>>> import numpy as np
>>> import numpy.linalg as la
>>> np.set_printoptions(suppress=True, linewidth=200)
>>> A = np.loadtxt("a.csv", delimiter=",")
>>> A
array([[ 0.,  1.,  3.,  3., -5., -3.,  5., -3., -2., -1.],
       [ 1.,  0.,  0.,  0.,  0.,  0.,  0.,  0.,  0.,  0.],
       [ 3.,  0.,  0.,  0.,  0.,  0.,  0.,  0.,  0.,  0.],
       [ 3.,  0.,  0.,  0.,  0.,  0.,  0.,  0.,  0.,  0.],
       [-5.,  0.,  0.,  0.,  0.,  0.,  0.,  0.,  0.,  0.],
       [-3.,  0.,  0.,  0.,  0.,  0.,  0.,  0.,  0.,  0.],
       [ 5.,  0.,  0.,  0.,  0.,  0.,  0.,  0.,  0.,  0.],
       [-3.,  0.,  0.,  0.,  0.,  0.,  0.,  0.,  0.,  0.],
       [-2.,  0.,  0.,  0.,  0.,  0.,  0.,  0.,  0.,  0.],
       [-1.,  0.,  0.,  0.,  0.,  0.,  0.,  0.,  0.,  0.]])
>>> # column 3 repeats column 2
>>> w, evecs = la.eigh(A)
>>> x = np.array([0, 2, 1, 2, 0, 1, 2, 1, 2, 1])
>>> print(np.round(evecs * np.abs(w) @ evecs.T, 2) + 0)
[[ 9.59  0.    0.    0.    0.    0.    0.    0.    0.    0.  ]
 [ 0.    0.1   0.31  0.31 -0.52 -0.31  0.52 -0.31 -0.21 -0.1 ]
 [ 0.    0.31  0.94  0.94 -1.56 -0.94  1.56 -0.94 -0.63 -0.31]
 [ 0.    0.31  0.94  0.94 -1.56 -0.94  1.56 -0.94 -0.63 -0.31]
 [ 0.   -0.52 -1.56 -1.56  2.61  1.56 -2.61  1.56  1.04  0.52]
 [ 0.   -0.31 -0.94 -0.94  1.56  0.94 -1.56  0.94  0.63  0.31]
 [ 0.    0.52  1.56  1.56 -2.61 -1.56  2.61 -1.56 -1.04 -0.52]
 [ 0.   -0.31 -0.94 -0.94  1.56  0.94 -1.56  0.94  0.63  0.31]
 [ 0.   -0.21 -0.63 -0.63  1.04  0.63 -1.04  0.63  0.42  0.21]
 [ 0.   -0.1  -0.31 -0.31  0.52  0.31 -0.52  0.31  0.21  0.1 ]]
>>> x @ A @ x
np.float64(0.0)
>>> x @ A @ x / (x @ x), round(w[0], 2), round(w[-1], 2)
(np.float64(0.0), np.float64(-9.59), np.float64(9.59))
>>> (np.sign(evecs[:, -1].round(6)) == np.sign(evecs[0, -1].round(6))).astype(int)
array([1, 1, 1, 1, 0, 0, 1, 0, 0, 0])
>>> E = np.load("m.npy")
>>> E.round(2) + 0
array([[-0.27,  0.09,  0.23, -0.14, -0.24,  0.69, -0.05,  0.13, -0.33,  0.13, -0.12, -0.3 , -0.26],
       [-0.07, -0.28,  0.58,  0.17,  0.16,  0.19,  0.04, -0.05,  0.2 ,  0.12,  0.  ,  0.63, -0.2 ],
       [ 0.05, -0.23, -0.5 ,  0.16,  0.23,  0.47,  0.09, -0.08, -0.02, -0.45,  0.36,  0.14, -0.2 ],
       [ 0.17, -0.17,  0.19, -0.27,  0.46,  0.16, -0.22, -0.58, -0.2 ,  0.06,  0.02, -0.2 ,  0.35],
       [-0.35, -0.56, -0.04,  0.21, -0.01, -0.32,  0.16,  0.02, -0.5 ,  0.25,  0.23, -0.13, -0.04],
       [ 0.12,  0.19,  0.  , -0.56,  0.16, -0.28,  0.08, -0.03, -0.39, -0.09,  0.04,  0.25, -0.55],
       [ 0.6 , -0.31, -0.05,  0.17,  0.15,  0.01, -0.39,  0.35, -0.01,  0.21, -0.18, -0.2 , -0.32],
       [ 0.15, -0.35,  0.22, -0.13, -0.56, -0.12, -0.01, -0.38,  0.26, -0.32,  0.11, -0.26, -0.27],
       [ 0.15,  0.29, -0.12,  0.55, -0.18, -0.02, -0.04, -0.53, -0.33,  0.09, -0.28,  0.15, -0.19],
       [ 0.22, -0.1 ,  0.15,  0.08,  0.21,  0.03,  0.77,  0.06, -0.03, -0.19, -0.42, -0.24,  0.02],
       [-0.35, -0.29, -0.15, -0.1 ,  0.03, -0.08, -0.32,  0.04, -0.07, -0.41, -0.67,  0.15,  0.05],
       [-0.37,  0.04, -0.21, -0.01,  0.34, -0.06,  0.04, -0.26,  0.48,  0.31, -0.13, -0.28, -0.45],
       [-0.17,  0.28,  0.42,  0.35,  0.32, -0.19, -0.23,  0.12, -0.08, -0.48,  0.2 , -0.31, -0.14]])
>>> np.round(la.norm(E, axis=0), 2)
array([1., 1., 1., 1., 1., 1., 1., 1., 1., 1., 1., 1., 1.])
>>> f = np.array([4, 5])
>>> np.round(np.cross(E[10, :3], E[5, :3]), 2)
array([ 0.03, -0.02, -0.03])
>>> np.round(np.convolve(E[10], f), 2)
array([-1.4 , -2.92, -2.06, -1.15, -0.38, -0.16, -1.69, -1.46, -0.08, -1.99, -4.73, -2.74,  0.97,  0.27])
>>> t = np.radians(30)
>>> R = np.eye(13)
>>> R[0, 0] = R[5, 5] = np.cos(t)
>>> R[0, 5], R[5, 0] = -np.sin(t), np.sin(t)
>>> B = E @ R.T
>>> np.round(la.svd(E, compute_uv=False), 2), np.round(la.svd(B, compute_uv=False), 2)
(array([1., 1., 1., 1., 1., 1., 1., 1., 1., 1., 1., 1., 1.]), array([1., 1., 1., 1., 1., 1., 1., 1., 1., 1., 1., 1., 1.]))
>>> round(float(la.det(R)), 2), round(float(np.trace(R)), 2)
(1.0, 12.73)
>>> M = np.loadtxt("mat.csv", delimiter=",")
>>> M
array([[-0.3 ,  0.2 ,  0.2 ,  0.3 , -1.4 , -0.9 ,  1.  , -0.7 , -0.4 , -2.  ,  0.9 , -0.9 ],
       [ 0.4 ,  1.9 ,  1.6 ,  0.1 , -1.6 ,  0.8 ,  0.3 , -0.8 ,  0.2 , -0.3 , -0.4 , -0.7 ],
       [-1.5 ,  1.  ,  0.5 , -0.4 , -1.3 ,  0.6 ,  0.2 , -0.4 , -1.2 ,  1.5 ,  0.9 , -0.3 ],
       [-1.6 ,  1.3 , -1.8 ,  1.  ,  0.4 , -0.9 ,  1.  ,  0.4 , -2.  , -1.5 , -1.7 ,  1.2 ],
       [ 2.6 , -1.1 , -2.6 ,  0.5 ,  1.4 ,  0.6 ,  0.3 , -0.6 , -0.3 , -1.  , -0.2 ,  1.6 ],
       [ 0.1 ,  0.1 ,  0.1 ,  1.  , -0.8 , -1.5 ,  1.6 ,  0.1 ,  2.4 ,  2.2 , -0.1 , -0.6 ],
       [ 0.7 ,  1.9 , -1.7 , -0.1 , -0.5 ,  1.9 , -0.4 ,  0.2 ,  0.3 , -0.3 ,  2.1 , -0.1 ],
       [ 0.35,  0.21,  0.12,  1.18, -1.41, -1.28,  1.55,  0.59,  2.54,  2.07,  0.01, -0.36]])
>>> T = np.stack([M, 3 * M, M[::-1]])
>>> print(np.round(np.einsum("bij,cij->bc", T, T), 2))
[[ 126.43  379.28   13.79]
 [ 379.28 1137.84   41.37]
 [  13.79   41.37  126.43]]
>>> np.round(la.norm(T, axis=(1, 2)), 2)
array([11.24, 33.73, 11.24])
>>> la.matrix_rank(T)
array([8, 8, 8])
